$ ipython --no-banner

In [1]: import numpy as np

In [2]: np.set_printoptions(suppress=True, linewidth=140)

In [3]: arr = np.load("m.npy")

In [4]: arr
Out[4]: 
array([[-4,  4, -2, 12,  2,  9,  2],
       [-4,  4, -2, 12,  2,  9,  2],
       [-6,  2, -4, 10,  0,  7,  0],
       [-4,  4, -2, 12,  2,  9,  2]])

In [5]: # column 6 repeats column 4

In [6]: left, sig, VT = np.linalg.svd(arr)

In [7]: V = VT[:(sig > 1e-8).sum()]

In [8]: rng = np.random.default_rng(43)

In [9]: x = arr[3] + -2 * arr[1] + rng.integers(2) * np.eye(7)[5]

In [10]: x
Out[10]: array([  4.,  -4.,   2., -12.,  -2.,  -8.,  -2.])

In [11]: np.allclose(V.T @ V @ x, x)
Out[11]: False

In [12]: round(float(np.linalg.norm(arr[1], 1)), 3), round(np.linalg.norm(arr[1], np.inf), 3)
Out[12]: (35.0, np.float64(12.0))

In [13]: np.linalg.norm(arr, axis=1).argmax()
Out[13]: np.int64(0)

In [14]: np.round(np.linalg.norm(arr, axis=1), 3)
Out[14]: array([16.401, 16.401, 14.318, 16.401])

In [15]: round(float(np.linalg.norm(arr, 1)), 3), round(float(np.linalg.norm(arr, np.inf)), 3)
Out[15]: (46.0, 35.0)

In [16]: round(np.linalg.norm(arr, 2), 3)
Out[16]: np.float64(31.554)

In [17]: round(float(np.linalg.norm(arr) ** 2 / np.linalg.norm(arr, 2) ** 2), 3)
Out[17]: 1.016

In [18]: np.abs(np.diag(np.linalg.qr(arr)[1])) > 1e-9
Out[18]: array([ True,  True, False, False])

In [19]: np.round(arr @ np.linalg.pinv(arr) @ arr, 3) + 0
Out[19]: 
array([[-4.,  4., -2., 12.,  2.,  9.,  2.],
       [-4.,  4., -2., 12.,  2.,  9.,  2.],
       [-6.,  2., -4., 10.,  0.,  7.,  0.],
       [-4.,  4., -2., 12.,  2.,  9.,  2.]])

In [20]: np.linalg.matrix_rank(arr, rtol=0.1)
Out[20]: np.int64(2)

In [21]: np.linalg.cond(arr) > 100
Out[21]: np.True_

In [22]: [round(float(x), 3) for x in np.linalg.svd(arr, compute_uv=False)[:3]]
Out[22]: [31.554, 4.04, 0.0]

In [23]: W0 = np.loadtxt("block1.csv", delimiter=",")

In [24]: print(W0)
[[0. 0. 0. 1. 1. 0. 0. 0. 0. 0. 0.]
 [0. 0. 1. 0. 0. 0. 0. 1. 0. 1. 1.]
 [0. 1. 0. 0. 0. 0. 0. 1. 0. 1. 1.]
 [1. 0. 0. 0. 1. 0. 0. 0. 0. 0. 0.]
 [1. 0. 0. 1. 0. 0. 0. 0. 0. 0. 0.]
 [0. 0. 0. 0. 0. 0. 1. 0. 1. 0. 0.]
 [0. 0. 0. 0. 0. 1. 0. 0. 1. 0. 0.]
 [0. 1. 1. 0. 0. 0. 0. 0. 0. 0. 1.]
 [0. 0. 0. 0. 0. 1. 1. 0. 0. 0. 0.]
 [0. 1. 1. 0. 0. 0. 0. 0. 0. 0. 1.]
 [0. 1. 1. 0. 0. 0. 0. 1. 0. 1. 0.]]

In [25]: print(np.linalg.cond(W0) > 100)
True

In [26]: print([round(float(np.linalg.det(W0[:i, :i])), 2) + 0 for i in range(1, 12)])
[0.0, 0.0, 0.0, 1.0, -2.0, 0.0, 2.0, -4.0, 8.0, 0.0, 0.0]

In [27]: np.round(np.linalg.eigvalsh(W0).min(), 3)
Out[27]: np.float64(-1.646)

In [28]: vals, V = np.linalg.eigh(W0)

In [29]: x = np.array([-3, 1, -3, 2, 4, -2, 5, 0, 5, 1, -4])

In [30]: x @ W0 @ x
Out[30]: np.float64(-12.0)

In [31]: np.abs(W0).sum(axis=1).max(), np.round(np.abs(vals).max(), 3)
Out[31]: (np.float64(4.0), np.float64(3.646))

In [32]: print((np.sign(V[:, -1].round(6)) == np.sign(V[0, -1].round(6))).astype(int))
[1 0 0 1 1 1 1 0 1 0 0]

In [33]: np.round(np.linalg.eigvalsh(W0[1:, 1:]), 3) + 0
Out[33]: array([-1.646, -1.   , -1.   , -1.   , -1.   , -1.   ,  0.   ,  1.   ,  2.   ,  3.646])

In [34]: B = W0 / np.linalg.norm(W0, axis=1, keepdims=True)

In [35]: cov = B @ B.T

In [36]: np.round(np.linalg.norm(B, axis=1), 3)
Out[36]: array([1., 1., 1., 1., 1., 1., 1., 1., 1., 1., 1.])

In [37]: print(cov.round(3))
[[1.    0.    0.    0.5   0.5   0.    0.    0.    0.    0.    0.   ]
 [0.    1.    0.75  0.    0.    0.    0.    0.577 0.    0.577 0.75 ]
 [0.    0.75  1.    0.    0.    0.    0.    0.577 0.    0.577 0.75 ]
 [0.5   0.    0.    1.    0.5   0.    0.    0.    0.    0.    0.   ]
 [0.5   0.    0.    0.5   1.    0.    0.    0.    0.    0.    0.   ]
 [0.    0.    0.    0.    0.    1.    0.5   0.    0.5   0.    0.   ]
 [0.    0.    0.    0.    0.    0.5   1.    0.    0.5   0.    0.   ]
 [0.    0.577 0.577 0.    0.    0.    0.    1.    0.    1.    0.577]
 [0.    0.    0.    0.    0.    0.5   0.5   0.    1.    0.    0.   ]
 [0.    0.577 0.577 0.    0.    0.    0.    1.    0.    1.    0.577]
 [0.    0.75  0.75  0.    0.    0.    0.    0.577 0.    0.577 1.   ]]

In [38]: print(round(np.degrees(np.arccos(np.clip(cov[8, 5], -1, 1))), 3))
60.0

In [39]: cov = arr.T @ arr

In [40]: np.diag(cov)
Out[40]: array([ 84,  52,  28, 532,  12, 292,  12])

In [41]: np.trace(cov), (arr ** 2).sum()
Out[41]: (np.int64(1012), np.int64(1012))

In [42]: np.linalg.matrix_rank(cov)
Out[42]: np.int64(2)

In [43]: np.round(np.linalg.svd(arr, compute_uv=False) ** 2, 3) + 0
Out[43]: array([995.682,  16.318,   0.   ,   0.   ])

In [44]: X = np.loadtxt("x.csv", delimiter=",")

In [45]: X.round(3)
Out[45]: 
array([[ 0.922, -0.026, -0.182, -0.182, -0.182, -0.182, -0.13 ],
       [-0.026,  0.991, -0.061, -0.061, -0.061, -0.061, -0.043],
       [-0.182, -0.061,  0.576, -0.424, -0.424, -0.424, -0.303],
       [-0.182, -0.061, -0.424,  0.576, -0.424, -0.424, -0.303],
       [-0.182, -0.061, -0.424, -0.424,  0.576, -0.424, -0.303],
       [-0.182, -0.061, -0.424, -0.424, -0.424,  0.576, -0.303],
       [-0.13 , -0.043, -0.303, -0.303, -0.303, -0.303,  0.784]])

In [46]: # equal to its transpose

In [47]: r0, g = W0[4], W0[5]

In [48]: r0 @ g
Out[48]: np.float64(0.0)

In [49]: print(r0 @ r0)
2.0

In [50]: pr = (r0 @ g) / (r0 @ r0) * r0

In [51]: print(pr)
[0. 0. 0. 0. 0. 0. 0. 0. 0. 0. 0.]

In [52]: print(g - pr)
[0. 0. 0. 0. 0. 0. 1. 0. 1. 0. 0.]

In [53]: print(np.outer(r0, g))
[[0. 0. 0. 0. 0. 0. 1. 0. 1. 0. 0.]
 [0. 0. 0. 0. 0. 0. 0. 0. 0. 0. 0.]
 [0. 0. 0. 0. 0. 0. 0. 0. 0. 0. 0.]
 [0. 0. 0. 0. 0. 0. 1. 0. 1. 0. 0.]
 [0. 0. 0. 0. 0. 0. 0. 0. 0. 0. 0.]
 [0. 0. 0. 0. 0. 0. 0. 0. 0. 0. 0.]
 [0. 0. 0. 0. 0. 0. 0. 0. 0. 0. 0.]
 [0. 0. 0. 0. 0. 0. 0. 0. 0. 0. 0.]
 [0. 0. 0. 0. 0. 0. 0. 0. 0. 0. 0.]
 [0. 0. 0. 0. 0. 0. 0. 0. 0. 0. 0.]
 [0. 0. 0. 0. 0. 0. 0. 0. 0. 0. 0.]]
